In [1]: import numpy as np

In [2]: np.set_printoptions(precision=2, suppress=True, linewidth=200, floatmode="fixed")

In [3]: def rd(a):
   ...:     return np.round(a, 2) + 0
   ...: 

In [4]: A = np.load("m.npy")

In [5]: A
Out[5]: 
array([[-3.00,  0.00,  3.00,  0.00, -1.00,  3.00, -1.00],
       [-3.00,  2.00, -1.00,  3.00, -3.00,  3.00,  0.00],
       [ 1.00,  0.00,  0.00,  1.00, -3.00, -1.00, -2.00],
       [-2.00, -1.00,  0.00,  1.00,  3.00, -2.00,  0.00],
       [-1.00, -1.00,  1.00,  3.00, -2.00, -3.00,  1.00],
       [ 0.00,  0.00,  0.00,  0.00,  0.00,  2.00,  0.00],
       [ 0.00,  0.00,  0.00,  0.00,  0.00,  2.00,  2.00]])

In [6]: O, vecs = np.linalg.qr(A[:, :1])[0], np.linalg.qr(A[:, 1:])[0]

In [7]: sv = np.linalg.svd(O.T @ vecs, compute_uv=False)

In [8]: rd(sv)
Out[8]: array([1.00])

In [9]: rd(np.degrees(np.arccos(sv.clip(0, 1))))
Out[9]: array([2.82])

In [10]: rng = np.random.default_rng(714)

In [11]: z = rng.permutation(7)

In [12]: z
Out[12]: array([4, 3, 1, 0, 6, 5, 2])

In [13]: out = A[z][:, z]

In [14]: np.diag(out)
Out[14]: array([-2.00,  1.00,  2.00, -3.00,  2.00,  2.00,  0.00])

In [15]: np.trace(out)
Out[15]: np.float64(2.0)

In [16]: rd(np.linalg.det(out)), rd(np.linalg.det(A[z]))
Out[16]: (np.float64(-208.0), np.float64(208.0))

In [17]: np.allclose(out, A)
Out[17]: False

In [18]: out
Out[18]: 
array([[-2.00,  3.00, -1.00, -1.00,  1.00, -3.00,  1.00],
       [ 3.00,  1.00, -1.00, -2.00,  0.00, -2.00,  0.00],
       [-3.00,  3.00,  2.00, -3.00,  0.00,  3.00, -1.00],
       [-1.00,  0.00,  0.00, -3.00, -1.00,  3.00,  3.00],
       [ 0.00,  0.00,  0.00,  0.00,  2.00,  2.00,  0.00],
       [ 0.00,  0.00,  0.00,  0.00,  0.00,  2.00,  0.00],
       [-3.00,  1.00,  0.00,  1.00, -2.00, -1.00,  0.00]])

In [19]: O, _ = np.linalg.qr(np.array([[-0.5, 1.1, 0.3, 1.3, -1.0, 1.5],
    ...:     [1.3, 1.0, 0.7, 0.0, -0.2, 0.7],
    ...:     [0.0, 0.3, -1.9, -0.7, 0.6, -0.5],
    ...:     [-1.9, -0.2, -0.2, -1.1, 0.0, -0.1],
    ...:     [-0.7, -1.3, -0.8, -0.2, 0.5, 0.3],
    ...:     [1.2, 0.6, 0.2, -1.8, -1.2, -1.2]]))

In [20]: J = 5 * O

In [21]: rd(J)
Out[21]: 
array([[-0.91, -3.50,  0.17,  1.91, -2.68, -1.04],
       [ 2.38, -1.42,  0.53, -0.24,  2.25, -3.45],
       [ 0.00, -0.82, -4.87,  0.04,  0.75,  0.07],
       [-3.47, -1.36,  0.37, -2.98,  1.18, -0.80],
       [-1.28,  2.84, -0.80,  0.28, -1.81, -3.37],
       [ 2.19, -0.43, -0.38, -3.51, -2.75,  0.08]])

In [22]: rd(J @ J.T)
Out[22]: 
array([[25.00,  0.00,  0.00,  0.00,  0.00,  0.00],
       [ 0.00, 25.00,  0.00,  0.00,  0.00,  0.00],
       [ 0.00,  0.00, 25.00,  0.00,  0.00,  0.00],
       [ 0.00,  0.00,  0.00, 25.00,  0.00,  0.00],
       [ 0.00,  0.00,  0.00,  0.00, 25.00,  0.00],
       [ 0.00,  0.00,  0.00,  0.00,  0.00, 25.00]])

In [23]: rd(np.linalg.svd(J, compute_uv=False))
Out[23]: array([5.00, 5.00, 5.00, 5.00, 5.00, 5.00])

In [24]: rd(np.linalg.norm(J, axis=0))
Out[24]: array([5.00, 5.00, 5.00, 5.00, 5.00, 5.00])

In [25]: rd(np.linalg.pinv(J))
Out[25]: 
array([[-0.04,  0.10,  0.00, -0.14, -0.05,  0.09],
       [-0.14, -0.06, -0.03, -0.05,  0.11, -0.02],
       [ 0.01,  0.02, -0.19,  0.01, -0.03, -0.02],
       [ 0.08, -0.01,  0.00, -0.12,  0.01, -0.14],
       [-0.11,  0.09,  0.03,  0.05, -0.07, -0.11],
       [-0.04, -0.14,  0.00, -0.03, -0.13,  0.00]])

In [26]: r0 = np.array([2, -1, 3, 3, 0, 1])

In [27]: out = J + np.outer(r0, np.eye(6)[3])

In [28]: np.linalg.matrix_rank(np.linalg.inv(out) - np.linalg.inv(J), tol=1e-8)
Out[28]: np.int64(1)

In [29]: rd(np.linalg.det(out) / np.linalg.det(J)), rd(1 + np.linalg.solve(J, r0)[3])
Out[29]: (np.float64(0.67), np.float64(0.67))

In [30]: r0 = np.array([2, -3, -1, 3, -3, 1, 1])

In [31]: v = np.array([2, 1, 2, 3, 1, 2, 1, 2])

In [32]: K = r0[:, None] + v[None, :]

In [33]: K
Out[33]: 
array([[ 4,  3,  4,  5,  3,  4,  3,  4],
       [-1, -2, -1,  0, -2, -1, -2, -1],
       [ 1,  0,  1,  2,  0,  1,  0,  1],
       [ 5,  4,  5,  6,  4,  5,  4,  5],
       [-1, -2, -1,  0, -2, -1, -2, -1],
       [ 3,  2,  3,  4,  2,  3,  2,  3],
       [ 3,  2,  3,  4,  2,  3,  2,  3]])

In [34]: # row 4 repeats row 1

In [35]: U, sv, Vh = np.linalg.svd(K)

In [36]: np.argmax(sv[:-1] / (sv[1:] + 1e-6)) + 1
Out[36]: np.int64(2)

In [37]: rd(sv)
Out[37]: array([21.29,  3.83,  0.00,  0.00,  0.00,  0.00,  0.00])

In [38]: out = U[:, :2] @ np.diag(sv[:2]) @ Vh[:2]

In [39]: rd(out)
Out[39]: 
array([[ 4.00,  3.00,  4.00,  5.00,  3.00,  4.00,  3.00,  4.00],
       [-1.00, -2.00, -1.00,  0.00, -2.00, -1.00, -2.00, -1.00],
       [ 1.00,  0.00,  1.00,  2.00,  0.00,  1.00,  0.00,  1.00],
       [ 5.00,  4.00,  5.00,  6.00,  4.00,  5.00,  4.00,  5.00],
       [-1.00, -2.00, -1.00,  0.00, -2.00, -1.00, -2.00, -1.00],
       [ 3.00,  2.00,  3.00,  4.00,  2.00,  3.00,  2.00,  3.00],
       [ 3.00,  2.00,  3.00,  4.00,  2.00,  3.00,  2.00,  3.00]])

In [40]: rd(np.linalg.norm(K - out) / np.linalg.norm(K))
Out[40]: np.float64(0.0)

In [41]: U, sv, Vh = np.linalg.svd(K)

In [42]: vecs = Vh[:(sv > 1e-8).sum()]

In [43]: x = K[0] + -2 * K[4] + rng.integers(2) * np.eye(8)[1]

In [44]: x
Out[44]: array([6.00, 7.00, 6.00, 5.00, 7.00, 6.00, 7.00, 6.00])

In [45]: rd(vecs.T @ vecs)
Out[45]: 
array([[ 0.14,  0.07,  0.14,  0.21,  0.07,  0.14,  0.07,  0.14],
       [ 0.07,  0.29,  0.07, -0.14,  0.29,  0.07,  0.29,  0.07],
       [ 0.14,  0.07,  0.14,  0.21,  0.07,  0.14,  0.07,  0.14],
       [ 0.21, -0.14,  0.21,  0.57, -0.14,  0.21, -0.14,  0.21],
       [ 0.07,  0.29,  0.07, -0.14,  0.29,  0.07,  0.29,  0.07],
       [ 0.14,  0.07,  0.14,  0.21,  0.07,  0.14,  0.07,  0.14],
       [ 0.07,  0.29,  0.07, -0.14,  0.29,  0.07,  0.29,  0.07],
       [ 0.14,  0.07,  0.14,  0.21,  0.07,  0.14,  0.07,  0.14]])

In [46]: C = np.array([[1, 1, 0, 1, 1]])

In [47]: data = rng.normal(size=(16, 1)) @ C + np.array([1, 2, 0, 0, 3])

In [48]: rd(data)
Out[48]: 
array([[ 0.70,  1.70,  0.00, -0.30,  2.70],
       [-0.45,  0.55,  0.00, -1.45,  1.55],
       [ 2.47,  3.47,  0.00,  1.47,  4.47],
       [ 0.55,  1.55,  0.00, -0.45,  2.55],
       [ 2.23,  3.23,  0.00,  1.23,  4.23],
       [-0.70,  0.30,  0.00, -1.70,  1.30],
       [ 0.13,  1.13,  0.00, -0.87,  2.13],
       [ 2.40,  3.40,  0.00,  1.40,  4.40],
       [ 1.08,  2.08,  0.00,  0.08,  3.08],
       [ 1.47,  2.47,  0.00,  0.47,  3.47],
       [ 0.29,  1.29,  0.00, -0.71,  2.29],
       [ 1.04,  2.04,  0.00,  0.04,  3.04],
       [ 1.49,  2.49,  0.00,  0.49,  3.49],
       [ 0.94,  1.94,  0.00, -0.06,  2.94],
       [ 2.56,  3.56,  0.00,  1.56,  4.56],
       [ 1.40,  2.40,  0.00,  0.40,  3.40]])

In [49]: data.shape
Out[49]: (16, 5)

In [50]: data[:, 5]
IndexError: index 5 is out of bounds for axis 1 with size 5


In [51]: np.unravel_index(np.abs(data).argmax(), data.shape)
Out[51]: (np.int64(14), np.int64(4))

In [52]: rd(data.mean(axis=0))
Out[52]: array([1.10, 2.10, 0.00, 0.10, 3.10])

In [53]: np.count_nonzero(data)
Out[53]: np.int64(64)

In [54]: rd(data - data[0])
Out[54]: 
array([[ 0.00,  0.00,  0.00,  0.00,  0.00],
       [-1.15, -1.15,  0.00, -1.15, -1.15],
       [ 1.77,  1.77,  0.00,  1.77,  1.77],
       [-0.15, -0.15,  0.00, -0.15, -0.15],
       [ 1.53,  1.53,  0.00,  1.53,  1.53],
       [-1.40, -1.40,  0.00, -1.40, -1.40],
       [-0.57, -0.57,  0.00, -0.57, -0.57],
       [ 1.70,  1.70,  0.00,  1.70,  1.70],
       [ 0.38,  0.38,  0.00,  0.38,  0.38],
       [ 0.77,  0.77,  0.00,  0.77,  0.77],
       [-0.41, -0.41,  0.00, -0.41, -0.41],
       [ 0.34,  0.34,  0.00,  0.34,  0.34],
       [ 0.79,  0.79,  0.00,  0.79,  0.79],
       [ 0.24,  0.24,  0.00,  0.24,  0.24],
       [ 1.86,  1.86,  0.00,  1.86,  1.86],
       [ 0.70,  0.70,  0.00,  0.70,  0.70]])

In [55]: rd(np.linalg.norm(data))
Out[55]: np.float64(17.44)

In [56]: np.linalg.matrix_rank(data)
Out[56]: np.int64(2)

In [57]: np.argsort(-np.linalg.norm(data, axis=0).round(6), kind="stable")[:3]
Out[57]: array([4, 1, 0])

In [58]: C2 = data.T @ data

In [59]: np.allclose(C2, C2.T)
Out[59]: True

In [60]: rd(np.linalg.svd(data, compute_uv=False) ** 2)
Out[60]: array([287.34,  16.78,   0.00,   0.00,   0.00])

In [61]: rd(np.trace(C2)), rd((data ** 2).sum())
Out[61]: (np.float64(304.13), np.float64(304.13))

In [62]: rd(C2)
Out[62]: 
array([[ 34.43,  52.03,   0.00,  16.83,  69.63],
       [ 52.03,  85.63,   0.00,  18.43, 119.23],
       [  0.00,   0.00,   0.00,   0.00,   0.00],
       [ 16.83,  18.43,   0.00,  15.23,  20.03],
       [ 69.63, 119.23,   0.00,  20.03, 168.83]])

In [63]: (data @ data.T).shape
Out[63]: (16, 16)

In [64]: F = np.load("sample15.npy")

In [65]: F
Out[65]: 
array([[ 1.00, -1.00, -0.99, -0.96],
       [ 0.81, -0.76, -0.65, -0.54],
       [-0.66, -0.25, -0.02, -0.35],
       [-1.00,  0.89,  0.87,  0.55],
       [ 0.25, -0.51, -0.35, -0.39],
       [-0.14, -0.56, -0.34, -0.50],
       [-0.99,  0.95,  0.91,  0.76],
       [-0.95,  0.24,  0.42, -0.15],
       [ 0.77, -0.10, -0.23,  0.11],
       [ 0.08, -0.66, -0.45, -0.56],
       [-0.72,  0.69,  0.56,  0.48],
       [ 1.00,  0.00, -0.47,  0.52],
       [-0.49, -0.62, -0.32, -0.60],
       [ 0.20,  0.04, -0.01,  0.07],
       [ 0.80, -0.99, -0.94, -0.97],
       [ 0.60, -0.71, -0.56, -0.53],
       [ 0.92,  0.62,  0.16,  0.71],
       [-0.32,  0.85,  0.66,  0.75]])

In [66]: C = F[[12, 4]].astype(float)

In [67]: for _ in range(4):
    ...:     z = np.linalg.norm(F[:, None] - C, axis=-1).argmin(axis=1)
    ...:     C = np.array([F[z == j].mean(axis=0) for j in range(2)])
    ...: 

In [68]: z
Out[68]: array([1, 1, 0, 0, 1, 1, 0, 0, 1, 1, 0, 1, 1, 1, 1, 1, 1, 0])

In [69]: np.abs(C[1] - C[0]).argmax()
Out[69]: np.int64(0)

In [70]: rd(C[1] - C[0])
Out[70]: array([ 1.26, -1.00, -1.00, -0.64])

In [71]: np.bincount(z)
Out[71]: array([ 6, 12])

In [72]: Xs = F - F.mean(axis=0)

In [73]: vecs = np.linalg.svd(Xs)[2][:2]

In [74]: out = Xs - Xs @ vecs.T @ vecs

In [75]: rd((Xs @ vecs.T).std(axis=0))
Out[75]: array([1.12, 0.58])
